$ python -q
>>> import numpy as np
>>> np.set_printoptions(precision=1, suppress=True, linewidth=120)
>>> A = np.load("arr.npy")
>>> A
array([[ 6.2, -7.8,  0.9],
       [ 6.4, -7.6, -0.8],
       [ 3.9, -1.9, -9. ],
       [-5.5,  4.5,  7. ],
       [-6.4,  7.7,  0.2],
       [ 5.9, -5.2, -6.2],
       [-1.6,  4.7, -8.7],
       [ 6.1, -7.8,  1. ],
       [ 6.5, -7.3, -2. ],
       [ 1.3,  1.5, -9.8],
       [ 5.1, -3.8, -7.7],
       [-6.3,  7.7,  0.1],
       [ 2.8, -0.4, -9.6],
       [-3.2,  0.9,  9.4],
       [ 5.2, -3.9, -7.6],
       [-3.5,  6.4, -6.8],
       [-3.7,  1.7,  9.1],
       [-5.8,  5.1,  6.4],
       [-0.5,  3.5, -9.3],
       [ 0.7, -3.8,  9.2],
       [ 6.3, -6.3, -4.6],
       [-5.3,  7.6, -3.6],
       [ 5.1, -3.7, -7.8],
       [-6.5,  6.8,  3.4],
       [ 1.5, -4.5,  8.8],
       [-3.1,  6.1, -7.3],
       [-4.8,  3.3,  8.1],
       [ 5. , -3.6, -7.9],
       [-5.1,  3.9,  7.6],
       [ 6. , -5.4, -6. ],
       [ 4.6, -7.2,  5.2],
       [ 5.7, -7.8,  2.5],
       [ 6.3, -6.2, -4.7],
       [-4.1,  6.9, -6. ],
       [-6.2,  6. ,  5. ],
       [ 6.5, -6.9, -3.3],
       [-6.3,  6.3,  4.5],
       [ 2.9, -5.9,  7.5]])
>>> # rank 2
>>> z = A[:, 2] > np.median(A[:, 2])
>>> r0 = A[z].mean(axis=0) - A[~z].mean(axis=0)
>>> print(((A - A.mean(axis=0)) @ r0 > 0).astype(int))
[0 0 0 1 1 0 0 0 0 0 0 1 0 1 0 0 1 1 0 1 0 0 0 1 1 0 1 0 1 0 1 1 0 0 1 0 1 1]
>>> np.argsort(-np.abs(r0).round(6), kind="stable")
array([2, 0, 1])
>>> r0
array([-3.9,  1. , 11.7])
>>> cov = np.cov(A, rowvar=False)
>>> np.round(np.polyfit(A[:, 2], A[:, 1], 1), 1) + 0
array([ 0. , -0.4])
>>> np.median(A, axis=0)
array([ 1.4, -1.2, -1.4])
>>> cov.shape
(3, 3)
>>> np.argwhere(np.triu(np.abs(np.corrcoef(A.T)) > 0.8, 1))
array([[0, 1]])
>>> print(np.round(np.linalg.eigvalsh(cov)[::-1], 1) + 0)
[62.1 39.3  0. ]
>>> print(A.std(axis=0))
[5.  5.6 6.5]
>>> Ac = A - A.mean(axis=0)
>>> U, s, vt = np.linalg.svd(Ac, full_matrices=False)
>>> print(np.linalg.matrix_rank(Ac))
2
>>> np.round(s ** 2 / (s ** 2).sum(), 1) + 0
array([0.6, 0.4, 0. ])
>>> np.searchsorted(np.cumsum(s ** 2) / (s ** 2).sum(), 0.9) + 1
np.int64(2)
>>> print(np.abs(U[:, 0]).argmax())
34
>>> rng = np.random.default_rng(8673)
>>> K = np.array([[0, 1, 0, 3, 1, 2, 1, 0, 2, 0, 1, 2, 0, 2],
...     [1, 2, 2, 1, 0, 2, 2, 0, 3, 1, 2, 3, 2, 0],
...     [1, 1, 0, 1, 1, 0, 3, 1, 0, 2, 3, 1, 1, 3],
...     [3, 1, 0, 1, 2, 1, 1, 3, 3, 1, 3, 1, 1, 0],
...     [0, 2, 2, 3, 0, 3, 1, 0, 3, 3, 0, 1, 0, 0],
...     [2, 0, 2, 2, 3, 2, 0, 2, 1, 2, 3, 1, 3, 3],
...     [1, 0, 3, 1, 1, 0, 3, 3, 1, 1, 3, 2, 1, 0],
...     [2, 3, 2, 3, 2, 0, 3, 3, 1, 1, 3, 3, 3, 1],
...     [0, 3, 1, 3, 1, 1, 1, 0, 3, 1, 1, 1, 3, 3],
...     [1, 1, 3, 0, 0, 1, 3, 0, 2, 2, 1, 3, 3, 2],
...     [0, 2, 0, 0, 0, 0, 2, 3, 0, 3, 2, 0, 1, 3],
...     [2, 3, 2, 1, 1, 3, 2, 2, 1, 2, 1, 3, 2, 3],
...     [0, 0, 1, 0, 2, 3, 3, 0, 1, 0, 0, 0, 1, 1]]) * (rng.random((13, 14)) < 0.3)
>>> K
array([[0, 0, 0, 0, 1, 2, 1, 0, 2, 0, 0, 0, 0, 0],
       [1, 0, 0, 0, 0, 0, 0, 0, 3, 0, 0, 3, 2, 0],
       [0, 0, 0, 0, 1, 0, 3, 0, 0, 0, 0, 0, 0, 0],
       [0, 0, 0, 1, 0, 0, 0, 3, 0, 1, 3, 1, 1, 0],
       [0, 2, 0, 0, 0, 0, 0, 0, 0, 3, 0, 0, 0, 0],
       [0, 0, 0, 0, 0, 0, 0, 0, 1, 2, 3, 0, 3, 3],
       [0, 0, 3, 1, 0, 0, 0, 0, 0, 0, 0, 0, 0, 0],
       [0, 0, 2, 0, 0, 0, 0, 3, 0, 0, 0, 0, 3, 0],
       [0, 3, 0, 0, 0, 0, 0, 0, 3, 0, 0, 1, 0, 0],
       [0, 0, 0, 0, 0, 0, 0, 0, 0, 0, 0, 0, 0, 0],
       [0, 0, 0, 0, 0, 0, 2, 0, 0, 0, 0, 0, 0, 0],
       [0, 0, 0, 0, 0, 0, 0, 0, 1, 0, 1, 0, 2, 3],
       [0, 0, 0, 0, 0, 3, 0, 0, 0, 0, 0, 0, 0, 0]])
>>> U, s, vt = np.linalg.svd(K)
>>> V = vt[:(s > 1e-8).sum()]
>>> vec = K[3] + 5 * K[4] + rng.integers(2) * np.eye(14)[3]
>>> vec
array([ 0., 10.,  0.,  1.,  0.,  0.,  0.,  3.,  0., 16.,  3.,  1.,  1.,  0.])
>>> np.allclose(V.T @ V @ vec, vec)
True
>>> np.linalg.matrix_rank(np.vstack([K, vec]))
np.int64(12)
>>> np.abs(np.diag(np.linalg.qr(K)[1])) > 1e-9
array([ True,  True,  True,  True,  True,  True,  True,  True,  True,  True,  True,  True, False])
>>> def softmax(z):
...     e = np.exp(z - z.max(axis=-1, keepdims=True))
...     return e / e.sum(axis=-1, keepdims=True)
... 
>>> np.round(softmax(K[8] + -1), 1) + 0
array([0. , 0.4, 0. , 0. , 0. , 0. , 0. , 0. , 0.4, 0. , 0. , 0.1, 0. , 0. ])
>>> np.round(softmax(10 * K[8]), 1) + 0
array([0. , 0.5, 0. , 0. , 0. , 0. , 0. , 0. , 0.5, 0. , 0. , 0. , 0. , 0. ])
>>> softmax(K).sum(axis=1)
array([1., 1., 1., 1., 1., 1., 1., 1., 1., 1., 1., 1., 1.])
>>> np.round(softmax(K[8]), 1) + 0
array([0. , 0.4, 0. , 0. , 0. , 0. , 0. , 0. , 0.4, 0. , 0. , 0.1, 0. , 0. ])
>>> scores = K @ K.T / np.sqrt(14)
>>> print(softmax(scores).round(6).argmax(axis=1))
[ 0  1  2  3  4  5  6  7  8  0  2  5 12]
>>> np.round(softmax(scores)[8] @ K, 1) + 0
array([0.1, 2.4, 0. , 0. , 0. , 0.1, 0. , 0. , 2.8, 0.1, 0.1, 1.1, 0.3, 0.1])
